$ python3 -q
>>> import numpy as np
>>> np.set_printoptions(precision=2, suppress=True, linewidth=200)
>>> tidy = lambda a: np.round(a, 2) + 0
>>> J = np.array([[3.0, 0.0, 0.0, 0.0],
...     [0.0, 2.0, 3.0, 0.0],
...     [0.0, 2.0, 2.0, 1.0],
...     [0.0, 2.0, 1.0, 2.0]])
>>> rank = np.linalg.matrix_rank(J)
>>> print(rank)
3
>>> null = np.linalg.svd(J)[2][rank:].T
>>> print([int(np.linalg.matrix_rank(J[:i])) for i in range(1, len(J) + 1)])
[1, 2, 3, 3]
>>> print(tidy(null[:, 0] / null[np.abs(null[:, 0]).round(6).argmax(), 0]))
[ 0.    1.   -0.67 -0.67]
>>> print(np.linalg.matrix_rank(J.T @ J), np.linalg.matrix_rank(J @ J.T))
3 3
>>> print(tidy(J @ null))
[[0.]
 [0.]
 [0.]
 [0.]]
>>> print(np.allclose(J @ null, 0))
True
>>> print([int(np.linalg.matrix_rank(np.delete(J, i, axis=0))) for i in range(4)])
[2, 3, 3, 3]
>>> print(tidy(null @ null.T))
[[ 0.    0.    0.    0.  ]
 [ 0.    0.53 -0.35 -0.35]
 [ 0.   -0.35  0.24  0.24]
 [ 0.   -0.35  0.24  0.24]]
>>> print(null.shape)
(4, 1)
>>> rng = np.random.default_rng(60)
>>> out = J + rng.integers(-2, 3, (4, 3)) @ rng.integers(-2, 3, (3, 4))
>>> print(out)
[[ 5. -4. -4. -1.]
 [-6. -6. -1. -2.]
 [-2.  6.  6. -1.]
 [-6.  4.  5.  4.]]
>>> print(out - J)
[[ 2. -4. -4. -1.]
 [-6. -8. -4. -2.]
 [-2.  4.  4. -2.]
 [-6.  2.  4.  2.]]
>>> print(tidy(np.linalg.svd(out - J, compute_uv=False)))
[12.63  9.34  3.2   0.  ]
>>> u, v = J[0], J[1]
>>> print(u @ u)
9.0
>>> pr = (u @ v) / (u @ u) * u
>>> print(np.linalg.matrix_rank(np.outer(u, v)))
1
>>> print((v - pr) @ u)
0.0
>>> print(np.outer(u, v))
[[0. 6. 9. 0.]
 [0. 0. 0. 0.]
 [0. 0. 0. 0.]
 [0. 0. 0. 0.]]
>>> print(np.einsum("ij,ji->", J, J))
35.0
>>> print(tidy(np.poly(J)))
[  1.  -9.  23. -15.   0.]
>>> theta = np.radians(60)
>>> Rm = np.eye(4)
>>> Rm[1, 1] = Rm[2, 2] = np.cos(theta)
>>> Rm[1, 2], Rm[2, 1] = -np.sin(theta), np.sin(theta)
>>> print(tidy(Rm))
[[ 1.    0.    0.    0.  ]
 [ 0.    0.5  -0.87  0.  ]
 [ 0.    0.87  0.5   0.  ]
 [ 0.    0.    0.    1.  ]]
>>> out = J @ Rm.T
>>> print(np.allclose(np.linalg.norm(J, axis=1), np.linalg.norm(out, axis=1)))
True
>>> print(tidy(out))
[[ 3.    0.    0.    0.  ]
 [ 0.   -1.6   3.23  0.  ]
 [ 0.   -0.73  2.73  1.  ]
 [ 0.    0.13  2.23  2.  ]]
>>> print(np.allclose(J @ J.T, out @ out.T))
True
>>> print(tidy(np.abs(out - J).max(axis=0)))
[0.   3.6  1.23 0.  ]
>>> m1 = np.array([[2, 1, 1, 2], [3, 0, 0, -3], [2, -1, 1, 1]])
>>> m1[:, 3] = -3 * m1[:, 0]
>>> print(m1)
[[ 2  1  1 -6]
 [ 3  0  0 -9]
 [ 2 -1  1 -6]]
>>> out = m1 / np.linalg.norm(m1, axis=1, keepdims=True)
>>> C2 = out @ out.T
>>> print(tidy(C2))
[[1.   0.98 0.95]
 [0.98 1.   0.98]
 [0.95 0.98 1.  ]]
>>> print(tidy(np.degrees(np.arccos(np.clip(C2[1, 2], -1, 1)))))
12.6
>>> print(tidy(C2[1]))
[0.98 1.   0.98]
>>> print((C2 - 2 * np.eye(3)).round(6).argmax(axis=1))
[1 0 1]
>>> print(tidy(np.linalg.norm(out, axis=1)))
[1. 1. 1.]
